$ python -q
>>> import numpy as np
>>> np.set_printoptions(precision=2, suppress=True, linewidth=200, legacy="1.25")
>>> def tidy(a):
...     return np.round(a, 2) + 0
... 
>>> feats = np.load("run19.npy")
>>> print(tidy(feats))
[[ 0.87  0.5   0.  ]
 [-0.5   0.87  0.  ]
 [ 0.    0.    1.  ]]
>>> # columns are unit length and at right angles
>>> left, sv, VT = np.linalg.svd(feats, full_matrices=False)
>>> sv
array([1., 1., 1.])
>>> (sv > 1e-8).sum()
3
>>> left.shape, sv.shape, VT.shape
((3, 3), (3,), (3, 3))
>>> print(tidy(np.linalg.svd(feats, compute_uv=False)))
[1. 1. 1.]
>>> tidy(feats @ feats.T)
array([[1., 0., 0.],
       [0., 1., 0.],
       [0., 0., 1.]])
>>> q, vecs = np.linalg.qr(feats[:, :1])[0], np.linalg.qr(feats[:, 1:])[0]
>>> sv = np.linalg.svd(q.T @ vecs, compute_uv=False)
>>> print(np.degrees(np.arccos(sv.clip(0, 1))))
[90.]
>>> tidy(np.linalg.norm(q @ q.T - vecs @ vecs.T, 2))
1.0
>>> w1 = np.array([[2, 8, 5, 5, 5, 5], [0, 2, 3, 1, 0, 5], [9, 9, 8, 2, 7, 5]])
>>> coef = np.array([-2, -2, 1, -3, 0, 3])
>>> act = np.maximum(feats @ w1 + coef, 0)
>>> tidy(act)
array([[0.  , 5.93, 6.83, 1.83, 4.33, 9.83],
       [0.  , 0.  , 1.1 , 0.  , 0.  , 4.83],
       [7.  , 7.  , 9.  , 0.  , 7.  , 8.  ]])
>>> cent = np.array([[-2, -2], [0, 2], [2, 2], [-1, 1], [-1, 2], [-1, -2]])
>>> w1 @ cent
array([[ -9,  27],
       [  0,   1],
       [-16,  22]])
>>> J = np.load("arr.npy")
>>> J
array([[1. , 0.7],
       [0.7, 1. ]])
>>> f = np.array([0, 2])
>>> B = J + np.outer(f, np.eye(2)[0])
>>> np.linalg.matrix_rank(np.linalg.inv(B) - np.linalg.inv(J), tol=1e-8)
1
>>> tidy(np.linalg.det(B) / np.linalg.det(J)), tidy(1 + np.linalg.solve(J, f)[0])
(-1.75, -1.75)
>>> B = J / np.sqrt((J ** 2).mean(axis=1, keepdims=True))
>>> tidy(np.linalg.norm(B, axis=1))
array([1.41, 1.41])
>>> print(tidy(J - J.mean(axis=1, keepdims=True)))
[[ 0.15 -0.15]
 [-0.15  0.15]]
>>> print(tidy(B[1]))
[0.81 1.16]
>>> q, vecs = np.linalg.qr(J[:, :1])[0], np.linalg.qr(J[:, 1:])[0]
>>> sv = np.linalg.svd(q.T @ vecs, compute_uv=False)
>>> tidy(sv)
array([0.94])
>>> print(tidy(np.linalg.norm(q @ q.T - vecs @ vecs.T, 2)))
0.34
>>> print((sv > 0.9).sum())
1
>>> tidy(np.degrees(np.arccos(sv.clip(0, 1))))
array([20.02])
>>> vals, vecs = np.linalg.eig(J)
>>> tidy(np.sort(np.linalg.eigvals(np.linalg.inv(J))))
array([0.59, 3.33])
>>> tidy(np.sort(np.linalg.eigvals(J.T)))
array([0.3, 1.7])
>>> print(tidy(np.sort(np.linalg.eigvals(J @ J))))
[0.09 2.89]
>>> tidy(J @ vecs[:, 0] - vals[0] * vecs[:, 0])
array([0., 0.])
>>> tidy(np.prod(vals))
0.51
>>> x = np.ones(2)
>>> for _ in range(7):
...     x = J @ x
...     x /= np.linalg.norm(x)
...     print(round(x @ J @ x, 2))
... 
1.7
1.7
1.7
1.7
1.7
1.7
1.7
>>> print(tidy(x))
[0.71 0.71]
>>> mat = np.loadtxt("sample18.csv", delimiter=",")
>>> print(mat)
[[ -5.   3.  -2.   4.]
 [-15.   9.  -6.  12.]
 [  0.   0.   0.   0.]]
>>> B = np.array([[2, 0], [2, 1]])
>>> cent = np.kron(B, feats)
>>> cent.shape
(6, 6)
>>> np.linalg.matrix_rank(cent)
6
>>> print(tidy(cent))
[[ 1.73  1.    0.    0.    0.    0.  ]
 [-1.    1.73  0.    0.    0.    0.  ]
 [ 0.    0.    2.    0.    0.    0.  ]
 [ 1.73  1.    0.    0.87  0.5   0.  ]
 [-1.    1.73  0.   -0.5   0.87  0.  ]
 [ 0.    0.    2.    0.    0.    1.  ]]
>>> tidy(np.linalg.norm(cent, 2)), tidy(np.linalg.norm(B, 2) * np.linalg.norm(feats, 2))
(2.92, 2.92)
>>> rng = np.random.default_rng(94840)
>>> lab = rng.permutation(6)
>>> lab
array([1, 5, 2, 4, 3, 0])
>>> B = cent[lab][:, lab]
>>> tidy(np.diag(B))
array([1.73, 1.  , 2.  , 0.87, 0.87, 1.73])
>>> tidy(B)
array([[ 1.73,  0.  ,  0.  ,  0.  ,  0.  , -1.  ],
       [ 0.  ,  1.  ,  2.  ,  0.  ,  0.  ,  0.  ],
       [ 0.  ,  0.  ,  2.  ,  0.  ,  0.  ,  0.  ],
       [ 1.73,  0.  ,  0.  ,  0.87, -0.5 , -1.  ],
       [ 1.  ,  0.  ,  0.  ,  0.5 ,  0.87,  1.73],
       [ 1.  ,  0.  ,  0.  ,  0.  ,  0.  ,  1.73]])
>>> tidy(np.trace(B))
8.2
>>> tidy(np.linalg.det(B)), tidy(np.linalg.det(cent[lab]))
(8.0, -8.0)
>>> arr = np.loadtxt("out6.csv", delimiter=",")
>>> tidy(arr)
array([[-0.09,  0.1 ,  0.54],
       [ 0.37, -0.88,  0.28],
       [-0.37, -0.4 , -0.7 ],
       [-0.84, -0.23,  0.38]])
>>> # columns are unit length and at right angles
>>> print(tidy(np.linalg.pinv(arr)))
[[-0.09  0.37 -0.37 -0.84]
 [ 0.1  -0.88 -0.4  -0.23]
 [ 0.54  0.28 -0.7   0.38]]
>>> tidy(arr.T @ arr)
array([[1., 0., 0.],
       [0., 1., 0.],
       [0., 0., 1.]])
>>> tidy(arr[:, 0] @ arr[:, 2])
0.0
>>> tidy(arr @ arr.T)
array([[ 0.31,  0.02, -0.38,  0.26],
       [ 0.02,  1.  ,  0.01, -0.01],
       [-0.38,  0.01,  0.79,  0.14],
       [ 0.26, -0.01,  0.14,  0.9 ]])
>>> hat = arr @ np.linalg.solve(arr.T @ arr, arr.T)
>>> tidy(np.diag(hat))
array([0.31, 1.  , 0.79, 0.9 ])
>>> tidy(hat)
array([[ 0.31,  0.02, -0.38,  0.26],
       [ 0.02,  1.  ,  0.01, -0.01],
       [-0.38,  0.01,  0.79,  0.14],
       [ 0.26, -0.01,  0.14,  0.9 ]])
>>> K = np.load("block7.npy")
>>> K
array([[ 41,  13, -51,  28],
       [ 13,  50,  -6,  -6],
       [-51,  -6,  66, -38],
       [ 28,  -6, -38,  24]])
>>> # null space of dimension 1
>>> left, sv, VT = np.linalg.svd(mat)
>>> print(np.argmax(sv[:-1] / (sv[1:] + 1e-6)) + 1)
1
>>> B = left[:, :1] @ np.diag(sv[:1]) @ VT[:1]
>>> print(np.linalg.matrix_rank(mat, rtol=0.05))
1
>>> tidy(B)
array([[ -5.,   3.,  -2.,   4.],
       [-15.,   9.,  -6.,  12.],
       [  0.,   0.,   0.,   0.]])
>>> tidy(B.reshape(2, -1))
array([[ -5.,   3.,  -2.,   4., -15.,   9.],
       [ -6.,  12.,   0.,   0.,   0.,   0.]])
>>> tidy(B.ravel(order="F"))
array([ -5., -15.,   0.,   3.,   9.,   0.,  -2.,  -6.,   0.,   4.,  12.,   0.])
>>> blk = B.reshape(3, 2, -1)
>>> tidy(blk[:, 0])
array([[ -5.,   3.],
       [-15.,   9.],
       [  0.,   0.]])
>>> tidy(np.einsum("ihd,ihd->ih", blk, blk))
array([[ 34.,  20.],
       [306., 180.],
       [  0.,   0.]])
>>> np.einsum("ihd,jhd->hij", blk, blk).shape
(2, 3, 3)
>>> left, sv, VT = np.linalg.svd(K)
>>> vecs = VT[:(sv > 1e-8).sum()]
>>> x = K[3] + 3 * K[0] + rng.integers(2) * np.eye(4)[1]
>>> x
array([ 151.,   34., -191.,  108.])
>>> tidy(np.linalg.norm(x - vecs.T @ vecs @ x))
0.24
>>> tidy(vecs.T @ vecs)
array([[ 0.43,  0.18, -0.18,  0.43],
       [ 0.18,  0.94,  0.06, -0.13],
       [-0.18,  0.06,  0.94,  0.13],
       [ 0.43, -0.13,  0.13,  0.68]])
>>> x = np.array([4, 5, 2, 0])
>>> np.sign((K @ x).round(6))
array([ 1,  1, -1,  1])
>>> print(K @ x)
[ 127  290 -102    6]
>>> print((K @ x).argmax())
1
